$ python3 -q
>>> import numpy as np
>>> from numpy import linalg as LA
>>> np.set_printoptions(suppress=True, linewidth=160)
>>> other = np.array([[-4, -5, 2], [0, 5, 1], [1, 4, -3]])
>>> feats = np.triu(other, 1)
>>> feats
array([[ 0, -5,  2],
       [ 0,  0,  1],
       [ 0,  0,  0]])
>>> rng = np.random.default_rng(841)
>>> z = rng.permutation(3)
>>> z
array([1, 2, 0])
>>> other = feats[z][:, z]
>>> np.round(np.sort(np.abs(LA.eigvals(other))), 3)
array([0., 0., 0.])
>>> np.round(LA.det(other), 3), round(LA.det(feats[z]), 3)
(np.float64(0.0), np.float64(0.0))
>>> print(other)
[[ 0  1  0]
 [ 0  0  0]
 [-5  2  0]]
>>> np.diag(other)
array([0, 0, 0])
>>> print(np.allclose(other, feats))
False
>>> LA.cond(feats) > 100
np.True_
>>> print((feats + feats.T) / 2)
[[ 0.  -2.5  1. ]
 [-2.5  0.   0.5]
 [ 1.   0.5  0. ]]
>>> feats @ feats
array([[ 0,  0, -5],
       [ 0,  0,  0],
       [ 0,  0,  0]])
>>> np.trace(feats)
np.int64(0)
>>> feats.inv()
Traceback (most recent call last):
  File "<python-input-19>", line 1, in <module>
    feats.inv()
    ^^^^^^^^^
AttributeError: 'numpy.ndarray' object has no attribute 'inv'
>>> (feats - feats.T) / 2
array([[ 0. , -2.5,  1. ],
       [ 2.5,  0. ,  0.5],
       [-1. , -0.5,  0. ]])
>>> LA.determinant(feats)
Traceback (most recent call last):
  File "<python-input-21>", line 1, in <module>
    LA.determinant(feats)
    ^^^^^^^^^^^^^^
AttributeError: module 'numpy.linalg' has no attribute 'determinant'
>>> np.allclose(feats[:-1].T @ LA.lstsq(feats[:-1].T, feats[-1])[0], feats[-1])
True
>>> LA.lstsq(feats[:-1].T, feats[-1])[2]
np.int32(2)
>>> np.round(feats @ LA.pinv(feats) @ feats, 3) + 0
array([[ 0., -5.,  2.],
       [ 0.,  0.,  1.],
       [ 0.,  0.,  0.]])
>>> np.unique(feats.round(6), axis=0).shape
(3, 3)
>>> K = np.array([[1, 1, -1, -1, 1, 1, -1, -1],
...     [1, 1, 1, 1, -1, -1, -1, -1],
...     [1, 1, 1, 1, 1, 1, 1, 1],
...     [1, -1, 1, -1, 1, -1, 1, -1],
...     [1, -1, 1, -1, -1, 1, -1, 1]])
>>> K
array([[ 1,  1, -1, -1,  1,  1, -1, -1],
       [ 1,  1,  1,  1, -1, -1, -1, -1],
       [ 1,  1,  1,  1,  1,  1,  1,  1],
       [ 1, -1,  1, -1,  1, -1,  1, -1],
       [ 1, -1,  1, -1, -1,  1, -1,  1]])
>>> other = K / np.sqrt((K ** 2).mean(axis=1, keepdims=True))
>>> LA.matrix_rank(K - K.mean(axis=1, keepdims=True))
np.int64(4)
>>> K - K.mean(axis=1, keepdims=True)
array([[ 1.,  1., -1., -1.,  1.,  1., -1., -1.],
       [ 1.,  1.,  1.,  1., -1., -1., -1., -1.],
       [ 0.,  0.,  0.,  0.,  0.,  0.,  0.,  0.],
       [ 1., -1.,  1., -1.,  1., -1.,  1., -1.],
       [ 1., -1.,  1., -1., -1.,  1., -1.,  1.]])
>>> th = np.radians(36)
>>> Rm = np.eye(8)
>>> Rm[1, 1] = Rm[0, 0] = np.cos(th)
>>> Rm[1, 0], Rm[0, 1] = -np.sin(th), np.sin(th)
>>> Rm.round(3)
array([[ 0.809,  0.588,  0.   ,  0.   ,  0.   ,  0.   ,  0.   ,  0.   ],
       [-0.588,  0.809,  0.   ,  0.   ,  0.   ,  0.   ,  0.   ,  0.   ],
       [ 0.   ,  0.   ,  1.   ,  0.   ,  0.   ,  0.   ,  0.   ,  0.   ],
       [ 0.   ,  0.   ,  0.   ,  1.   ,  0.   ,  0.   ,  0.   ,  0.   ],
       [ 0.   ,  0.   ,  0.   ,  0.   ,  1.   ,  0.   ,  0.   ,  0.   ],
       [ 0.   ,  0.   ,  0.   ,  0.   ,  0.   ,  1.   ,  0.   ,  0.   ],
       [ 0.   ,  0.   ,  0.   ,  0.   ,  0.   ,  0.   ,  1.   ,  0.   ],
       [ 0.   ,  0.   ,  0.   ,  0.   ,  0.   ,  0.   ,  0.   ,  1.   ]])
>>> other = K @ Rm.T
>>> np.allclose(LA.norm(K, axis=1), LA.norm(other, axis=1))
True
>>> np.round(LA.svd(K, compute_uv=False), 3), np.round(LA.svd(other, compute_uv=False), 3)
(array([2.828, 2.828, 2.828, 2.828, 2.828]), array([2.828, 2.828, 2.828, 2.828, 2.828]))
